$ ipython --no-banner

In [1]: import numpy as np

In [2]: import numpy.linalg as la

In [3]: np.set_printoptions(precision=2, suppress=True, linewidth=100)

In [4]: m1 = np.load("out18.npy")

In [5]: m1
Out[5]: 
array([[6., 1., 1.],
       [1., 6., 1.],
       [1., 1., 6.]])

In [6]: evals, V = la.eigh(m1)

In [7]: np.round(V.T @ m1 @ V, 2) + 0
Out[7]: 
array([[5., 0., 0.],
       [0., 5., 0.],
       [0., 0., 8.]])

In [8]: np.abs(V[:, -1]).round(6).argmax()
Out[8]: np.int64(0)

In [9]: (evals > 1e-8).sum(), (evals < -1e-8).sum()
Out[9]: (np.int64(3), np.int64(0))

In [10]: np.unique(evals.round(6) + 0, return_counts=True)[1]
Out[10]: array([2, 1])

In [11]: la.eigvalsh(m1 @ m1)
Out[11]: array([25., 25., 64.])

In [12]: rng = np.random.default_rng(616378)

In [13]: idx = rng.permutation(3)

In [14]: idx
Out[14]: array([1, 2, 0])

In [15]: other = m1[idx][:, idx]

In [16]: other
Out[16]: 
array([[6., 1., 1.],
       [1., 6., 1.],
       [1., 1., 6.]])

In [17]: np.sort(np.abs(la.eigvals(other)))
Out[17]: array([5., 5., 8.])

In [18]: evals, V = la.eig(m1)

In [19]: round(np.prod(evals), 2)
Out[19]: np.float64(200.0)

In [20]: np.sort(la.eigvals(la.inv(m1)))
Out[20]: array([0.12, 0.2 , 0.2 ])

In [21]: evals
Out[21]: array([5., 8., 5.])

In [22]: round(float(la.det(m1[::-1])), 2)
Out[22]: -200.0

In [23]: np.einsum("ij,ji->", m1, m1)
Out[23]: np.float64(114.0)

In [24]: gram = m1.T @ m1

In [25]: np.allclose(gram, gram.T)
Out[25]: True

In [26]: gram
Out[26]: 
array([[38., 13., 13.],
       [13., 38., 13.],
       [13., 13., 38.]])

In [27]: K = np.load("m.npy")

In [28]: K
Out[28]: 
array([[ 0,  0,  0,  0],
       [ 0,  0,  0,  0],
       [ 5,  0, -5,  5]])

In [29]: blk = np.stack([K, 3 * K, K[::-1]])

In [30]: np.einsum("bij,cij->bc", blk, blk)
Out[30]: 
array([[ 75, 225,   0],
       [225, 675,   0],
       [  0,   0,  75]])

In [31]: blk.sum(axis=0)
Out[31]: 
array([[  5,   0,  -5,   5],
       [  0,   0,   0,   0],
       [ 20,   0, -20,  20]])

In [32]: la.norm(blk, axis=(1, 2))
Out[32]: array([ 8.66, 25.98,  8.66])

In [33]: la.matrix_rank(blk.reshape(3, -1))
Out[33]: np.int64(2)

In [34]: (blk @ K.T).shape
Out[34]: (3, 3, 3)
